$ python3 -q
>>> import numpy as np
>>> np.set_printoptions(precision=2, suppress=True, linewidth=120, legacy="1.25")
>>> W0 = np.load("data.npy")
>>> W0
array([[ 0.58, -0.18, -0.55, -0.06, -0.06, -0.55, -0.18],
       [-0.18,  0.92, -0.23, -0.03, -0.03, -0.23, -0.08],
       [-0.55, -0.23,  0.3 , -0.08, -0.08, -0.7 , -0.23],
       [-0.06, -0.03, -0.08,  0.99, -0.01, -0.08, -0.03],
       [-0.06, -0.03, -0.08, -0.01,  0.99, -0.08, -0.03],
       [-0.55, -0.23, -0.7 , -0.08, -0.08,  0.3 , -0.23],
       [-0.18, -0.08, -0.23, -0.03, -0.03, -0.23,  0.92]])
>>> x = np.array([-2, -2, -2, 2, 0, 2, -2])
>>> y = W0 @ x
>>> y
array([-0.55, -1.38, -0.13,  2.21,  0.21,  3.87, -1.38])
>>> print(np.round(np.linalg.solve(W0, -3 * y), 2) + 0)
[ 6.  6.  6. -6.  0. -6.  6.]
>>> print(np.round(np.linalg.solve(W0, y), 2) + 0)
[-2. -2. -2.  2.  0.  2. -2.]
>>> np.round(np.linalg.solve(W0, W0[:, 5]), 2) + 0
array([0., 0., 0., 0., 0., 1., 0.])
>>> print(np.round(np.linalg.solve(W0, y + W0[:, 1]), 2) + 0)
[-2. -1. -2.  2.  0.  2. -2.]
>>> u = np.array([0, 7, 1, 8, 4, 3, 2])
>>> M2 = W0 + np.outer(u, np.eye(7)[3])
>>> print(M2)
[[ 0.58 -0.18 -0.55 -0.06 -0.06 -0.55 -0.18]
 [-0.18  0.92 -0.23  6.97 -0.03 -0.23 -0.08]
 [-0.55 -0.23  0.3   0.92 -0.08 -0.7  -0.23]
 [-0.06 -0.03 -0.08  8.99 -0.01 -0.08 -0.03]
 [-0.06 -0.03 -0.08  3.99  0.99 -0.08 -0.03]
 [-0.55 -0.23 -0.7   2.92 -0.08  0.3  -0.23]
 [-0.18 -0.08 -0.23  1.97 -0.03 -0.23  0.92]]
>>> np.linalg.matrix_rank(np.linalg.inv(M2) - np.linalg.inv(W0), tol=1e-8)
1
>>> np.linalg.matrix_rank(M2 - W0)
1
>>> U, sigma, Vh = np.linalg.svd(M2, full_matrices=False)
>>> print(round(float(np.sqrt((sigma ** 2).sum())), 2), round(np.linalg.norm(M2), 2))
12.83 12.83
>>> np.cumsum(sigma ** 2) / np.sum(sigma ** 2)
array([0.97, 0.97, 0.98, 0.99, 0.99, 1.  , 1.  ])
>>> (sigma > 1e-8).sum()
7
>>> print(np.round(U.T @ U, 2) + 0)
[[1. 0. 0. 0. 0. 0. 0.]
 [0. 1. 0. 0. 0. 0. 0.]
 [0. 0. 1. 0. 0. 0. 0.]
 [0. 0. 0. 1. 0. 0. 0.]
 [0. 0. 0. 0. 1. 0. 0.]
 [0. 0. 0. 0. 0. 1. 0.]
 [0. 0. 0. 0. 0. 0. 1.]]
>>> data = np.load("dump.npy")
>>> data
array([[ 0.,  0.,  0., -2., -1.],
       [ 0.,  0.,  0., -8., -8.],
       [ 0.,  0.,  0.,  2.,  1.],
       [-2., -8.,  2.,  0.,  0.],
       [-1., -8.,  1.,  0.,  0.]])
>>> ev, evecs = np.linalg.eigh(data)
>>> x = np.array([-2, -1, 3, -2, 1])
>>> (np.sign(evecs[:, -1].round(6)) == np.sign(evecs[0, -1].round(6))).astype(int)
array([1, 1, 0, 0, 0])
>>> round(x @ data @ x / (x @ x), 2), round(ev[0], 2), round(float(ev[-1]), 2)
(-2.42, -11.71, 11.71)
>>> np.all(np.linalg.eigvalsh(data) > 0)
False
>>> m1 = np.load("run12.npy")
>>> m1
array([[0, 5, 0, 4, 1],
       [0, 0, 3, 2, 2],
       [0, 0, 0, 0, 3],
       [0, 0, 0, 0, 4],
       [0, 0, 0, 0, 0]])
>>> print(np.round(np.linalg.det(m1.T), 2))
0.0
>>> print(np.einsum("ij,ji->", m1, m1))
0
>>> np.poly(m1)
array([1., 0., 0., 0., 0., 0.])
